>>> import numpy as np
>>> from numpy import linalg as LA
>>> np.set_printoptions(precision=1, suppress=True, linewidth=160)
>>> tidy = lambda a: np.round(a, 1) + 0
>>> feats = np.array([[1, 5, 0, 0], [5, 0, 0, 0], [0, 0, 1, 5], [0, 0, 5, 0]])
>>> U, s, VT = LA.svd(feats, full_matrices=False)
>>> tidy(np.cumsum(s ** 2) / np.sum(s ** 2))
array([0.3, 0.6, 0.8, 1. ])
>>> tidy(s / s[0])
array([1. , 1. , 0.8, 0.8])
>>> np.allclose(U * s @ VT, feats)
True
>>> tidy(VT @ VT.T)
array([[1., 0., 0., 0.],
       [0., 1., 0., 0.],
       [0., 0., 1., 0.],
       [0., 0., 0., 1.]])
>>> (s > 1e-8).sum()
np.int64(4)
>>> U.shape, s.shape, VT.shape
((4, 4), (4,), (4, 4))
>>> tidy(U.T @ feats @ VT.T)
array([[5.5, 0. , 0. , 0. ],
       [0. , 5.5, 0. , 0. ],
       [0. , 0. , 4.5, 0. ],
       [0. , 0. , 0. , 4.5]])
>>> q, r_ = LA.qr(feats)
>>> q.shape, r_.shape
((4, 4), (4, 4))
>>> tidy(np.abs(np.diag(r_)))
array([5.1, 4.9, 5.1, 4.9])
>>> tidy(np.trace(q @ q.T))
np.float64(4.0)
>>> tidy(q.T @ q)
array([[1., 0., 0., 0.],
       [0., 1., 0., 0.],
       [0., 0., 1., 0.],
       [0., 0., 0., 1.]])
>>> np.allclose(r_.T @ r_, feats.T @ feats)
True
>>> rng = np.random.default_rng(259844)
>>> lab = rng.permutation(4)
>>> lab
array([3, 1, 2, 0])
>>> A2 = feats[lab][:, lab]
>>> A2
array([[0, 0, 5, 0],
       [0, 0, 0, 5],
       [5, 0, 1, 0],
       [0, 5, 0, 1]])
>>> tidy(np.sort(np.abs(LA.eigvals(A2))))
array([4.5, 4.5, 5.5, 5.5])
>>> K = np.load("w.npy")
>>> K
array([[5, 0, 0],
       [0, 5, 0],
       [0, 0, 5]])
>>> [int(LA.matrix_rank(LA.matrix_power(K, p))) for p in range(1, 4)]
[3, 3, 3]
>>> np.prod(np.diag(K)), tidy(LA.det(K))
(np.int64(125), np.float64(125.0))
>>> LA.matrix_power(K - np.diag(np.diag(K)), 3)
array([[0, 0, 0],
       [0, 0, 0],
       [0, 0, 0]])
>>> tidy(np.sort(LA.eigvals(K)))
array([5., 5., 5.])
>>> A2 = LA.invert(K)
Traceback (most recent call last):
  File "<python-input-31>", line 1, in <module>
    A2 = LA.invert(K)
         ^^^^^^^^^
AttributeError: module 'numpy.linalg' has no attribute 'invert'
>>> A2 = LA.inv(K)
>>> tidy(LA.det(K) * LA.det(A2))
np.float64(1.0)
>>> np.allclose(A2, K.T)
False
>>> tidy(LA.cond(K))
np.float64(1.0)
>>> data = np.loadtxt("sample11.csv", delimiter=",")
>>> data
array([[ 0.,  0.,  0.,  0.,  0.],
       [18., 17., 21.,  1., 13.],
       [18., 17., 21.,  1., 13.],
       [ 6., 11., 12.,  7., 10.],
       [ 0.,  0.,  3.,  0.,  0.],
       [ 9., 11., 15.,  0.,  7.],
       [ 0.,  0.,  0.,  0.,  0.],
       [ 0.,  3.,  6.,  0.,  0.],
       [ 0.,  1.,  6.,  0.,  0.],
       [20., 21., 21., 13., 21.],
       [ 2.,  9.,  9.,  9.,  9.],
       [20., 21., 21., 13., 21.],
       [ 0.,  3.,  6.,  0.,  0.],
       [ 0.,  5.,  3., 13.,  7.],
       [ 0.,  7.,  6., 11.,  8.],
       [ 6., 11., 12.,  7., 10.],
       [ 0.,  0.,  0.,  0.,  0.]])
>>> Ac = (data - data.mean(axis=0)) / data.std(axis=0)
>>> np.argwhere(np.abs(Ac) > 2)
array([[ 9,  4],
       [11,  4]])
>>> tidy(Ac.std(axis=0))
array([1., 1., 1., 1., 1.])
>>> c = LA.lstsq(np.delete(Ac, 4, axis=1), Ac[:, 4])[0]
>>> np.abs(c).argmax()
np.int64(1)
>>> x = np.array([4, 5, 1, 3, 5])
>>> rhs = data @ x
>>> tidy(LA.lstsq(data, rhs)[0])
array([4., 5., 1., 3., 5.])
>>> rhs
array([  0., 246., 246., 162.,   3., 141.,   0.,  21.,  11., 350., 134., 350.,  21., 102., 114., 162.,   0.])
>>> try:
...     LA.solve(data, rhs)
... except LA.LinAlgError as e:
...     print(repr(e))
... 
LinAlgError('Last 2 dimensions of the array must be square')
>>> tidy(LA.solve(data.T @ data, data.T @ rhs))
array([4., 5., 1., 3., 5.])
>>> rhs = rhs + 0.1 * rng.normal(size=17)
>>> tidy(rhs)
array([ -0.1, 245.9, 245.9, 162. ,   3. , 141. ,   0. ,  21. ,  11.1, 350.1, 134.1, 350.2,  21.1, 101.8, 114. , 161.8,   0. ])
>>> c, *_ = LA.lstsq(data, rhs)
>>> tidy(c)
array([4., 5., 1., 3., 5.])
>>> [round(float(LA.norm(LA.solve(data.T @ data + lam * np.eye(5), data.T @ rhs))), 2) for lam in (0, 1, 10, 100)]
[8.71, 8.65, 8.47, 7.99]
>>> tidy(LA.norm(rhs - data @ c))
np.float64(0.4)
>>> c.round()
array([4., 5., 1., 3., 5.])
>>> A2 = np.array([[2, 2, -2], [2, 2, 2], [1, 1, 1], [-2, -1, 2], [2, -2, -2]])
>>> A2.T @ data.T
array([[  0., 115., 115.,  52.,   3.,  69.,   0.,  12.,   8., 119.,  31., 119.,  12.,   1.,  14.,  52.,   0.],
       [  0.,  64.,  64.,  19.,   3.,  41.,   0.,  12.,   8.,  48.,   4.,  48.,  12., -14.,  -7.,  19.,   0.],
       [  0.,  -5.,  -5.,  16.,   3.,   5.,   0.,  12.,   8.,   7.,  23.,   7.,  12.,  25.,  26.,  16.,   0.]])
>>> LA.matrix_rank(np.vstack([data, A2.T]))
np.int64(5)
>>> A2 @ data
Traceback (most recent call last):
  File "<python-input-59>", line 1, in <module>
    A2 @ data
    ~~~^~~~~~
ValueError: matmul: Input operand 1 has a mismatch in its core dimension 0, with gufunc signature (n?,k),(k,m?)->(n?,m?) (size 17 is different from 3)
>>> np.einsum("ik,kj->ij", data, A2)
array([[  0.,   0.,   0.],
       [115.,  64.,  -5.],
       [115.,  64.,  -5.],
       [ 52.,  19.,  16.],
       [  3.,   3.,   3.],
       [ 69.,  41.,   5.],
       [  0.,   0.,   0.],
       [ 12.,  12.,  12.],
       [  8.,   8.,   8.],
       [119.,  48.,   7.],
       [ 31.,   4.,  23.],
       [119.,  48.,   7.],
       [ 12.,  12.,  12.],
       [  1., -14.,  25.],
       [ 14.,  -7.,  26.],
       [ 52.,  19.,  16.],
       [  0.,   0.,   0.]])
